% ipython --no-banner

In [1]: import numpy as np

In [2]: import numpy.linalg as la

In [3]: np.set_printoptions(precision=3, suppress=True, linewidth=200)

In [4]: data = np.load("case11.npy")

In [5]: print(data)
[[ 0.739 -0.261 -0.609 -0.087 -0.087]
 [-0.261  0.739 -0.609 -0.087 -0.087]
 [-0.609 -0.609 -0.42  -0.203 -0.203]
 [-0.087 -0.087 -0.203  0.971 -0.029]
 [-0.087 -0.087 -0.203 -0.029  0.971]]

In [6]: O = data.astype(float).copy()

In [7]: for j in range(5):
   ...:     O[:, j] -= O[:, :j] @ (O[:, :j].T @ O[:, j])
   ...:     O[:, j] /= la.norm(O[:, j])
   ...: 

In [8]: np.round(O.T @ data, 3) + 0
Out[8]: 
array([[1., 0., 0., 0., 0.],
       [0., 1., 0., 0., 0.],
       [0., 0., 1., 0., 0.],
       [0., 0., 0., 1., 0.],
       [0., 0., 0., 0., 1.]])

In [9]: rng = np.random.default_rng(558)

In [10]: idx = rng.permutation(5)

In [11]: idx
Out[11]: array([4, 0, 2, 1, 3])

In [12]: A2 = data[idx][:, idx]

In [13]: print(np.allclose(A2, data))
False

In [14]: np.trace(A2)
Out[14]: np.float64(3.0)

In [15]: np.diag(A2)
Out[15]: array([ 0.971,  0.739, -0.42 ,  0.739,  0.971])

In [16]: A2
Out[16]: 
array([[ 0.971, -0.087, -0.203, -0.087, -0.029],
       [-0.087,  0.739, -0.609, -0.261, -0.087],
       [-0.203, -0.609, -0.42 , -0.609, -0.203],
       [-0.087, -0.261, -0.609,  0.739, -0.087],
       [-0.029, -0.087, -0.203, -0.087,  0.971]])

In [17]: w, evecs = la.eigh(A2)

In [18]: np.round(evecs.T @ A2 @ evecs, 3) + 0
Out[18]: 
array([[-1.,  0.,  0.,  0.,  0.],
       [ 0.,  1.,  0.,  0.,  0.],
       [ 0.,  0.,  1.,  0.,  0.],
       [ 0.,  0.,  0.,  1.,  0.],
       [ 0.,  0.,  0.,  0.,  1.]])

In [19]: x = np.array([-7, 4, 7, 5, -1])

In [20]: np.abs(la.eigvals(data))
Out[20]: array([1., 1., 1., 1., 1.])

In [21]: [p for p in range(1, 25) if np.allclose(la.matrix_power(data, p), np.eye(5))]
Out[21]: [2, 4, 6, 8, 10, 12, 14, 16, 18, 20, 22, 24]

In [22]: 5 - la.matrix_rank(data - np.eye(5), tol=1e-8)
Out[22]: np.int64(4)

In [23]: A2 = data / np.sqrt((data ** 2).mean(axis=1, keepdims=True))

In [24]: la.matrix_rank(data - data.mean(axis=1, keepdims=True))
Out[24]: np.int64(4)

In [25]: A2[1]
Out[25]: array([-0.583,  1.653, -1.361, -0.194, -0.194])

In [26]: print(la.matrix_rank(A2) == la.matrix_rank(data))
True

In [27]: r0 = np.array([-2, -2, 2, -1, 0, -2, 1, 1, 1, 0, -2])

In [28]: g = np.array([2, 0, 2, -2, -2, -1])

In [29]: W0 = r0[:, None] + g[None, :]

In [30]: W0
Out[30]: 
array([[ 0, -2,  0, -4, -4, -3],
       [ 0, -2,  0, -4, -4, -3],
       [ 4,  2,  4,  0,  0,  1],
       [ 1, -1,  1, -3, -3, -2],
       [ 2,  0,  2, -2, -2, -1],
       [ 0, -2,  0, -4, -4, -3],
       [ 3,  1,  3, -1, -1,  0],
       [ 3,  1,  3, -1, -1,  0],
       [ 3,  1,  3, -1, -1,  0],
       [ 2,  0,  2, -2, -2, -1],
       [ 0, -2,  0, -4, -4, -3]])

In [31]: Uu, sigma, Vh = la.svd(W0)

In [32]: np.argmax(sigma[:-1] / (sigma[1:] + 1e-6)) + 1
Out[32]: np.int64(2)

In [33]: sigma.round(3) + 0
Out[33]: array([15.172, 10.432,  0.   ,  0.   ,  0.   ,  0.   ])

In [34]: A2 = Uu[:, :2] @ np.diag(sigma[:2]) @ Vh[:2]

In [35]: la.matrix_rank(A2)
Out[35]: np.int64(2)

In [36]: round(float(la.norm(W0 - A2, 2)), 3), round(sigma[2], 3)
Out[36]: (0.0, np.float64(0.0))

In [37]: rank = la.matrix_rank(W0)

In [38]: rank
Out[38]: np.int64(2)

In [39]: null = la.svd(W0)[2][rank:].T

In [40]: print(la.matrix_rank(W0.T @ W0), la.matrix_rank(W0 @ W0.T))
2 2

In [41]: print(null.shape)
(6, 4)

In [42]: [int(la.matrix_rank(np.delete(W0, i, axis=0))) for i in range(11)]
Out[42]: [2, 2, 2, 2, 2, 2, 2, 2, 2, 2, 2]

In [43]: [int(la.matrix_rank(W0[:, :j + 1])) for j in range(6)]
Out[43]: [1, 2, 2, 2, 2, 2]

In [44]: np.round(W0 @ la.pinv(W0) @ W0, 3) + 0
Out[44]: 
array([[ 0., -2.,  0., -4., -4., -3.],
       [ 0., -2.,  0., -4., -4., -3.],
       [ 4.,  2.,  4.,  0.,  0.,  1.],
       [ 1., -1.,  1., -3., -3., -2.],
       [ 2.,  0.,  2., -2., -2., -1.],
       [ 0., -2.,  0., -4., -4., -3.],
       [ 3.,  1.,  3., -1., -1.,  0.],
       [ 3.,  1.,  3., -1., -1.,  0.],
       [ 3.,  1.,  3., -1., -1.,  0.],
       [ 2.,  0.,  2., -2., -2., -1.],
       [ 0., -2.,  0., -4., -4., -3.]])

In [45]: np.allclose(W0[:-1].T @ la.lstsq(W0[:-1].T, W0[-1])[0], W0[-1])
Out[45]: True

In [46]: print(np.unique(W0.round(6), axis=0).shape)
(5, 6)

In [47]: np.abs(np.diag(la.qr(W0)[1])) > 1e-9
Out[47]: array([ True,  True, False, False, False, False])

In [48]: F = np.array([[1, -1, 1, -1, -1, 1, -1, 1],
    ...:     [1, 1, 1, 1, -1, -1, -1, -1],
    ...:     [1, 1, 1, 1, 1, 1, 1, 1],
    ...:     [1, -1, -1, 1, -1, 1, 1, -1],
    ...:     [1, -1, -1, 1, 1, -1, -1, 1],
    ...:     [1, 1, -1, -1, 1, 1, -1, -1],
    ...:     [1, 1, -1, -1, -1, -1, 1, 1]])

In [49]: F
Out[49]: 
array([[ 1, -1,  1, -1, -1,  1, -1,  1],
       [ 1,  1,  1,  1, -1, -1, -1, -1],
       [ 1,  1,  1,  1,  1,  1,  1,  1],
       [ 1, -1, -1,  1, -1,  1,  1, -1],
       [ 1, -1, -1,  1,  1, -1, -1,  1],
       [ 1,  1, -1, -1,  1,  1, -1, -1],
       [ 1,  1, -1, -1, -1, -1,  1,  1]])

In [50]: T = np.stack([F, -3 * F, F[::-1]])

In [51]: T.sum(axis=0)
Out[51]: 
array([[-1,  3, -3,  1,  1, -3,  3, -1],
       [-1, -1, -3, -3,  3,  3,  1,  1],
       [-1, -3, -3, -1, -1, -3, -3, -1],
       [-1,  1,  1, -1,  1, -1, -1,  1],
       [-1,  3,  3, -1, -1,  3,  3, -1],
       [-1, -1,  3,  3, -3, -3,  1,  1],
       [-1, -3,  3,  1,  1,  3, -3, -1]])

In [52]: print((T @ F.T).shape)
(3, 7, 7)

In [53]: np.einsum("bij,cij->bc", T, T)
Out[53]: 
array([[  56, -168,    8],
       [-168,  504,  -24],
       [   8,  -24,   56]])

In [54]: la.matrix_rank(T)
Out[54]: array([7, 7, 7])

In [55]: la.matrix_rank(T.reshape(3, -1))
Out[55]: np.int64(2)

In [56]: A2 = np.array([[3, 3, 0],
    ...:     [1, 2, 2],
    ...:     [3, 1, 2],
    ...:     [1, 3, 0],
    ...:     [1, 1, 2],
    ...:     [1, 0, 3],
    ...:     [2, 3, 3],
    ...:     [2, 2, 3]])

In [57]: print(F @ A2)
[[ 4 -3  1]
 [ 2  3 -7]
 [14 15 15]
 [ 0  3 -3]
 [ 0  3 -5]
 [-2 -3 -1]
 [ 2  5  1]]

In [58]: np.einsum("ik,kj->ji", F, A2)
Out[58]: 
array([[ 4,  2, 14,  0,  0, -2,  2],
       [-3,  3, 15,  3,  3, -3,  5],
       [ 1, -7, 15, -3, -5, -1,  1]])

In [59]: A2.T @ F.T
Out[59]: 
array([[ 4,  2, 14,  0,  0, -2,  2],
       [-3,  3, 15,  3,  3, -3,  5],
       [ 1, -7, 15, -3, -5, -1,  1]])

In [60]: print(la.matrix_rank(F @ A2))
3

In [61]: la.matrix_rank(np.vstack([F, A2.T]))
Out[61]: np.int64(8)

In [62]: np.einsum("ik,kj->ij", F, A2)
Out[62]: 
array([[ 4, -3,  1],
       [ 2,  3, -7],
       [14, 15, 15],
       [ 0,  3, -3],
       [ 0,  3, -5],
       [-2, -3, -1],
       [ 2,  5,  1]])

In [63]: A2 = F / la.norm(F, axis=1, keepdims=True)

In [64]: cov = A2 @ A2.T

In [65]: (cov - 2 * np.eye(7)).round(6).argmax(axis=1)
Out[65]: array([1, 0, 0, 0, 0, 0, 0])

In [66]: np.degrees(np.arccos(np.clip(cov[5, 4], -1, 1)))
Out[66]: np.float64(90.0)

In [67]: la.norm(A2, axis=1)
Out[67]: array([1., 1., 1., 1., 1., 1., 1.])

In [68]: x = np.array([2, 3, 2, 1, 1, 0, 3, 3])

In [69]: F @ np.eye(8)[3]
Out[69]: array([-1.,  1.,  1.,  1.,  1., -1., -1.])

In [70]: F * x
Out[70]: 
array([[ 2, -3,  2, -1, -1,  0, -3,  3],
       [ 2,  3,  2,  1, -1,  0, -3, -3],
       [ 2,  3,  2,  1,  1,  0,  3,  3],
       [ 2, -3, -2,  1, -1,  0,  3, -3],
       [ 2, -3, -2,  1,  1,  0, -3,  3],
       [ 2,  3, -2, -1,  1,  0, -3, -3],
       [ 2,  3, -2, -1, -1,  0,  3,  3]])

In [71]: F @ np.ones(8)
Out[71]: array([0., 0., 8., 0., 0., 0., 0.])

In [72]: F @ x
Out[72]: array([-1,  1, 15, -3, -1, -3,  7])

In [73]: (F * x).sum(axis=1)
Out[73]: array([-1,  1, 15, -3, -1, -3,  7])

In [74]: print(np.unravel_index(np.abs(F).argmax(), F.shape))
(np.int64(0), np.int64(0))

In [75]: print(la.matrix_rank(F))
7

In [76]: la.rank(F)
---------------------------------------------------------------------------
AttributeError                            Traceback (most recent call last)
Cell In[76], line 1
----> 1 la.rank(F)

AttributeError: module 'numpy.linalg' has no attribute 'rank'

In [77]: np.count_nonzero(F)
Out[77]: np.int64(56)

In [78]: print(F.mean(axis=0))
[ 1.     0.143 -0.143  0.143 -0.143  0.143 -0.143  0.143]

In [79]: F.sum(axis=0)
Out[79]: array([ 7,  1, -1,  1, -1,  1, -1,  1])

In [80]: F.sum(axis=1)
Out[80]: array([0, 0, 8, 0, 0, 0, 0])

In [81]: np.abs(F).max()
Out[81]: np.int64(1)

In [82]: A2 = np.array([[1, 0, 0, -2, -2, -1, -2, 2, -2, 0, 1],
    ...:     [-1, -2, 2, 2, 2, -1, -1, -2, 0, -2, 0],
    ...:     [-2, 2, 0, -2, -2, 1, 2, 2, 1, -1, 2],
    ...:     [-2, 0, 2, 0, -1, 2, 0, -2, 2, -2, 0],
    ...:     [1, -1, -2, -2, -2, 0, 0, -2, 1, 2, 0],
    ...:     [-2, 1, 2, 1, 1, 0, 1, 0, 1, 0, 2],
    ...:     [0, 1, 1, -1, -2, -2, 1, 1, -1, 2, 2],
    ...:     [0, -2, 1, 2, -2, 0, -2, -2, 2, -2, -1],
    ...:     [2, 1, 0, 2, -2, 0, 1, 0, 2, -2, -1],
    ...:     [-1, -1, -2, -2, 2, 0, -1, -2, 0, 1, 1],
    ...:     [0, 2, 2, -2, -1, -2, -2, 2, 0, 0, -2]])

In [83]: E = np.tril(A2)

In [84]: E
Out[84]: 
array([[ 1,  0,  0,  0,  0,  0,  0,  0,  0,  0,  0],
       [-1, -2,  0,  0,  0,  0,  0,  0,  0,  0,  0],
       [-2,  2,  0,  0,  0,  0,  0,  0,  0,  0,  0],
       [-2,  0,  2,  0,  0,  0,  0,  0,  0,  0,  0],
       [ 1, -1, -2, -2, -2,  0,  0,  0,  0,  0,  0],
       [-2,  1,  2,  1,  1,  0,  0,  0,  0,  0,  0],
       [ 0,  1,  1, -1, -2, -2,  1,  0,  0,  0,  0],
       [ 0, -2,  1,  2, -2,  0, -2, -2,  0,  0,  0],
       [ 2,  1,  0,  2, -2,  0,  1,  0,  2,  0,  0],
       [-1, -1, -2, -2,  2,  0, -1, -2,  0,  1,  0],
       [ 0,  2,  2, -2, -1, -2, -2,  2,  0,  0, -2]])

In [85]: x = np.array([1, 2, 0, 0, 2, 2, 2, 1, 2, 2, 2])

In [86]: E @ np.eye(11)[10]
Out[86]: array([ 0.,  0.,  0.,  0.,  0.,  0.,  0.,  0.,  0.,  0., -2.])

In [87]: la.norm(E @ x) <= la.norm(E, 2) * la.norm(x) + 1e-9
Out[87]: np.True_

In [88]: print(E * x)
[[ 1  0  0  0  0  0  0  0  0  0  0]
 [-1 -4  0  0  0  0  0  0  0  0  0]
 [-2  4  0  0  0  0  0  0  0  0  0]
 [-2  0  0  0  0  0  0  0  0  0  0]
 [ 1 -2  0  0 -4  0  0  0  0  0  0]
 [-2  2  0  0  2  0  0  0  0  0  0]
 [ 0  2  0  0 -4 -4  2  0  0  0  0]
 [ 0 -4  0  0 -4  0 -4 -2  0  0  0]
 [ 2  2  0  0 -4  0  2  0  4  0  0]
 [-1 -2  0  0  4  0 -2 -2  0  2  0]
 [ 0  4  0  0 -2 -4 -4  2  0  0 -4]]

In [89]: np.round(E @ la.pinv(E) @ E, 3) + 0
Out[89]: 
array([[ 1.,  0.,  0.,  0.,  0.,  0.,  0.,  0.,  0.,  0.,  0.],
       [-1., -2.,  0.,  0.,  0.,  0.,  0.,  0.,  0.,  0.,  0.],
       [-2.,  2.,  0.,  0.,  0.,  0.,  0.,  0.,  0.,  0.,  0.],
       [-2.,  0.,  2.,  0.,  0.,  0.,  0.,  0.,  0.,  0.,  0.],
       [ 1., -1., -2., -2., -2.,  0.,  0.,  0.,  0.,  0.,  0.],
       [-2.,  1.,  2.,  1.,  1.,  0.,  0.,  0.,  0.,  0.,  0.],
       [ 0.,  1.,  1., -1., -2., -2.,  1.,  0.,  0.,  0.,  0.],
       [ 0., -2.,  1.,  2., -2.,  0., -2., -2.,  0.,  0.,  0.],
       [ 2.,  1.,  0.,  2., -2.,  0.,  1.,  0.,  2.,  0.,  0.],
       [-1., -1., -2., -2.,  2.,  0., -1., -2.,  0.,  1.,  0.],
       [ 0.,  2.,  2., -2., -1., -2., -2.,  2.,  0.,  0., -2.]])

In [90]: la.lstsq(E[:-1].T, E[-1])[2]
Out[90]: np.int32(8)

In [91]: rank = la.matrix_rank(E)

In [92]: print(rank)
9

In [93]: null = la.svd(E)[2][rank:].T

In [94]: [int(la.matrix_rank(E[:, :j + 1])) for j in range(11)]
Out[94]: [1, 2, 3, 4, 5, 6, 7, 8, 9, 9, 9]

In [95]: [int(la.matrix_rank(E[:i])) for i in range(1, len(E) + 1)]
Out[95]: [1, 2, 2, 3, 4, 4, 5, 6, 7, 8, 9]

In [96]: mat = np.load("test16.npy")

In [97]: mat
Out[97]: 
array([[0.333, 0.   , 0.333, 0.   , 0.   , 0.   , 0.333, 0.   ],
       [0.   , 0.333, 0.   , 0.   , 0.333, 0.   , 0.333, 0.   ],
       [0.   , 0.   , 0.667, 0.333, 0.   , 0.   , 0.   , 0.   ],
       [0.25 , 0.   , 0.   , 0.5  , 0.   , 0.25 , 0.   , 0.   ],
       [0.333, 0.   , 0.   , 0.   , 0.333, 0.333, 0.   , 0.   ],
       [0.   , 0.   , 0.   , 0.   , 0.   , 0.5  , 0.5  , 0.   ],
       [0.   , 0.5  , 0.   , 0.   , 0.   , 0.   , 0.5  , 0.   ],
       [0.   , 0.   , 0.   , 0.25 , 0.   , 0.25 , 0.   , 0.5  ]])

In [98]: # rows sum to 1

In [99]: (mat - mat.T) / 2
Out[99]: 
array([[ 0.   ,  0.   ,  0.167, -0.125, -0.167,  0.   ,  0.167,  0.   ],
       [ 0.   ,  0.   ,  0.   ,  0.   ,  0.167,  0.   , -0.083,  0.   ],
       [-0.167,  0.   ,  0.   ,  0.167,  0.   ,  0.   ,  0.   ,  0.   ],
       [ 0.125,  0.   , -0.167,  0.   ,  0.   ,  0.125,  0.   , -0.125],
       [ 0.167, -0.167,  0.   ,  0.   ,  0.   ,  0.167,  0.   ,  0.   ],
       [ 0.   ,  0.   ,  0.   , -0.125, -0.167,  0.   ,  0.25 , -0.125],
       [-0.167,  0.083,  0.   ,  0.   ,  0.   , -0.25 ,  0.   ,  0.   ],
       [ 0.   ,  0.   ,  0.   ,  0.125,  0.   ,  0.125,  0.   ,  0.   ]])

In [100]: np.allclose(mat, mat.T)
Out[100]: False
